>>> import numpy as np
>>> from numpy import linalg as LA
>>> np.set_printoptions(precision=2, suppress=True, linewidth=200)
>>> def rnd(a):
...     return np.round(a, 2) + 0
... 
>>> arr = np.load("arr.npy")
>>> arr
array([[ 0, -2,  0,  3,  0,  0,  0, -3,  2],
       [ 0,  0, -3, -2,  0,  0,  0,  0, -2],
       [-1,  0, -3,  0,  0,  0,  0,  0,  2],
       [ 1,  0,  0,  0,  0,  2,  1,  1,  2],
       [ 0,  0,  0,  2,  0,  0,  2,  0,  1],
       [ 0,  0, -2,  0,  0, -2,  0,  0,  0],
       [ 0,  0,  0,  0,  0, -3,  0,  0,  0],
       [ 0,  0,  0,  0,  0,  0,  3,  0,  2],
       [ 0, -2,  0,  0,  1, -2,  0,  0,  0],
       [ 2,  2,  0,  0,  0,  0,  3,  0,  0],
       [ 0,  0,  0, -3,  0,  0,  0,  0, -3],
       [ 0,  2,  1,  0,  0,  0,  0,  0,  2]])
>>> Y = np.c_[arr[:, :1] @ np.array([[0]]), np.array([3, 0, 2, 4, 5, 3, 5, 2, 2, 2, 2, 1])]
>>> print(Y)
[[0 3]
 [0 0]
 [0 2]
 [0 4]
 [0 5]
 [0 3]
 [0 5]
 [0 2]
 [0 2]
 [0 2]
 [0 2]
 [0 1]]
>>> print(rnd(LA.lstsq(arr, Y[:, 0])[0]))
[0. 0. 0. 0. 0. 0. 0. 0. 0.]
>>> LA.matrix_rank(Y)
np.int64(1)
>>> K = np.load("a.npy")
>>> K
array([[   1,   -1,    1,   -1],
       [   1,    0,    0,    0],
       [   1,    1,    1,    1],
       [   1,    2,    4,    8],
       [   1,    3,    9,   27],
       [   1,    4,   16,   64],
       [   1,    5,   25,  125],
       [   1,    6,   36,  216],
       [   1,    7,   49,  343],
       [   1,    8,   64,  512],
       [   1,    9,   81,  729],
       [   1,   10,  100, 1000],
       [   1,   11,  121, 1331]])
>>> Y = np.array([[1, 2], [0, 0], [4, 5], [5, 3]])
>>> np.einsum("ik,kj->ji", K, Y)
array([[   0,    1,   10,   57,  172,  385,  726, 1225, 1912, 2817, 3970, 5401, 7140],
       [   4,    2,   10,   46,  128,  274,  502,  830, 1276, 1858, 2594, 3502, 4600]])
>>> print(LA.matrix_rank(K @ Y))
2
>>> K @ Y
array([[   0,    4],
       [   1,    2],
       [  10,   10],
       [  57,   46],
       [ 172,  128],
       [ 385,  274],
       [ 726,  502],
       [1225,  830],
       [1912, 1276],
       [2817, 1858],
       [3970, 2594],
       [5401, 3502],
       [7140, 4600]])
>>> np.einsum("ij->j", K)
array([  13,   65,  507, 4355])
>>> np.vstack([K, Y.T]).shape
(15, 4)
